$ python -q
>>> import numpy as np
>>> np.set_printoptions(suppress=True, linewidth=100)
>>> rd = lambda a: np.round(a, 2) + 0
>>> K = np.array([[-5, 4, 2, 2], [-3, 0, 5, -3], [1, -4, 5, -5], [-3, -5, -1, 2]])
>>> print(K)
[[-5  4  2  2]
 [-3  0  5 -3]
 [ 1 -4  5 -5]
 [-3 -5 -1  2]]
>>> other = K / np.linalg.norm(K, axis=1, keepdims=True)
>>> G = other @ other.T
>>> print(rd(G))
[[ 1.    0.41 -0.37 -0.07]
 [ 0.41  1.    0.69 -0.05]
 [-0.37  0.69  1.    0.04]
 [-0.07 -0.05  0.04  1.  ]]
>>> print((np.abs(G) > 0.9).astype(int))
[[1 0 0 0]
 [0 1 0 0]
 [0 0 1 0]
 [0 0 0 1]]
>>> print((G - 2 * np.eye(4)).round(6).argmax(axis=1))
[1 2 1 2]
>>> print(rd(np.degrees(np.arccos(np.clip(G[2, 0], -1, 1)))))
111.5
>>> rng = np.random.default_rng(926)
>>> z = rng.permutation(4)
>>> print(z)
[3 1 0 2]
>>> other = K[z][:, z]
>>> print(rd(np.linalg.det(other)), rd(np.linalg.det(K[z])))
222.0 222.0
>>> print(np.trace(other))
2
>>> print(np.diag(other))
[ 2  0 -5  5]
>>> print(np.allclose(other, K))
False
>>> Uu, sigma, Vt = np.linalg.svd(K)
>>> print(rd(sigma))
[9.74 8.03 6.2  0.46]
>>> print(np.argmax(sigma[:-1] / (sigma[1:] + 1e-6)) + 1)
3
>>> other = Uu[:, :3] @ np.diag(sigma[:3]) @ Vt[:3]
>>> print(rd(np.abs(K - other).max()))
0.22
>>> print(rd(np.linalg.norm(K - other, 2)), rd(sigma[3]))
0.46 0.46
>>> other = np.linalg.inv(K)
>>> print(rd(np.linalg.inv(other)))
[[-5.  4.  2.  2.]
 [-3.  0.  5. -3.]
 [ 1. -4.  5. -5.]
 [-3. -5. -1.  2.]]
>>> print(rd(np.linalg.det(K) * np.linalg.det(other)))
1.0
>>> print(rd(K @ other))
[[1. 0. 0. 0.]
 [0. 1. 0. 0.]
 [0. 0. 1. 0.]
 [0. 0. 0. 1.]]
>>> print(np.allclose(other, K.T))
False
>>> E = np.array([[1, -1, 1, -1], [1, 0, 0, 0]])
>>> other = E / np.sqrt((E ** 2).mean(axis=1, keepdims=True))
>>> print(E - E.mean(axis=1, keepdims=True))
[[ 1.   -1.    1.   -1.  ]
 [ 0.75 -0.25 -0.25 -0.25]]
>>> print(rd(np.linalg.norm(other, axis=1)))
[2. 2.]
>>> print(other[0])
[ 1. -1.  1. -1.]
